% ipython --no-banner

In [1]: import numpy as np

In [2]: from numpy import linalg as LA

In [3]: np.set_printoptions(precision=3, suppress=True, linewidth=140, sign=" ")

In [4]: def rd(a):
   ...:     return np.round(a, 3) + 0
   ...: 

In [5]: M = np.load("w.npy")

In [6]: print(M)
[[ 1.348  1.688  1.58  -0.579]
 [-0.197  0.032 -0.278  0.203]
 [ 0.658  0.402  0.75  -0.748]]

In [7]: other = M / LA.norm(M, axis=1, keepdims=True)

In [8]: gram = other @ other.T

In [9]: print(rd(gram[0]))
[ 1.    -0.705  0.887]

In [10]: print((np.abs(gram) > 0.9).astype(int))
[[ 1  0  0]
 [ 0  1  1]
 [ 0  1  1]]

In [11]: print((gram - 2 * np.eye(3)).round(6).argmax(axis=1))
[ 2  0  0]

In [12]: A = np.loadtxt("sample19.csv", delimiter=",")

In [13]: print(rd(A))
[[ 0.471  0.353 -0.353]
 [ 0.353  0.765  0.235]
 [-0.353  0.235  0.765]]

In [14]: x0 = np.array([2, -1, 1])

In [15]: print(rd(A @ A @ x0))
[ 0.235  0.176 -0.176]

In [16]: print(rd(LA.eigvalsh(2 * A - np.eye(3))))
[-1.  1.  1.]

In [17]: print(rd(A @ x0))
[ 0.235  0.176 -0.176]

In [18]: print(np.trace(A))
2.0

In [19]: print(np.argsort(-LA.norm(A, axis=0).round(6), kind="stable")[:3])
[ 1  2  0]

In [20]: print([round(float(x), 3) for x in LA.svd(A, compute_uv=False)[:3]])
[1.0, 1.0, 0.0]

In [21]: vals, vecs = LA.eigh(A)

In [22]: print(rd(LA.eigvalsh(A @ A)))
[ 0.  1.  1.]

In [23]: print((vals > 1e-8).sum(), (vals < -1e-8).sum())
2 0

In [24]: print(rd(vecs @ np.diag(vals) @ vecs.T))
[[ 0.471  0.353 -0.353]
 [ 0.353  0.765  0.235]
 [-0.353  0.235  0.765]]

In [25]: print(rd(LA.svd(A, compute_uv=False)))
[ 1.  1.  0.]

In [26]: print(np.unique(vals.round(6) + 0, return_counts=True)[1])
[ 1  2]

In [27]: vals, vecs = LA.eigh(A)

In [28]: x0 = np.array([4, 5, 4])

In [29]: print(rd(x0 @ A @ x0 / (x0 @ x0)), rd(vals[0]), rd(vals[-1]))
0.897 0.0 1.0

In [30]: print(rd(vecs * np.maximum(vals, 0) @ vecs.T))
[[ 0.471  0.353 -0.353]
 [ 0.353  0.765  0.235]
 [-0.353  0.235  0.765]]

In [31]: print(rd(vecs * np.abs(vals) @ vecs.T))
[[ 0.471  0.353 -0.353]
 [ 0.353  0.765  0.235]
 [-0.353  0.235  0.765]]

In [32]: print(rd(LA.eigvalsh(A[1:, 1:])))
[ 0.529  1.   ]

In [33]: arr = np.load("m.npy")

In [34]: print(rd(arr))
[[ 0.378  0.471  0.107 -0.047]
 [ 0.471  0.64  -0.04   0.086]
 [ 0.107 -0.04   0.587 -0.479]
 [-0.047  0.086 -0.479  0.396]]

In [35]: # looks like rank 2

In [36]: vals, vecs = LA.eigh(arr)

In [37]: x0 = np.array([2, 0, 0, 3])

In [38]: print(rd(LA.eigvalsh(arr[1:, 1:])))
[ 0.     0.622  1.   ]

In [39]: print(rd(x0 @ arr @ x0))
4.505

In [40]: print(rd(x0 @ arr @ x0 / (x0 @ x0)), rd(vals[0]), vals[-1])
0.347 0.0 1.0

In [41]: print(rd(vecs * np.maximum(vals, 0) @ vecs.T))
[[ 0.378  0.471  0.107 -0.047]
 [ 0.471  0.64  -0.04   0.086]
 [ 0.107 -0.04   0.587 -0.479]
 [-0.047  0.086 -0.479  0.396]]

In [42]: print(rd(vecs * np.abs(vals) @ vecs.T))
[[ 0.378  0.471  0.107 -0.047]
 [ 0.471  0.64  -0.04   0.086]
 [ 0.107 -0.04   0.587 -0.479]
 [-0.047  0.086 -0.479  0.396]]
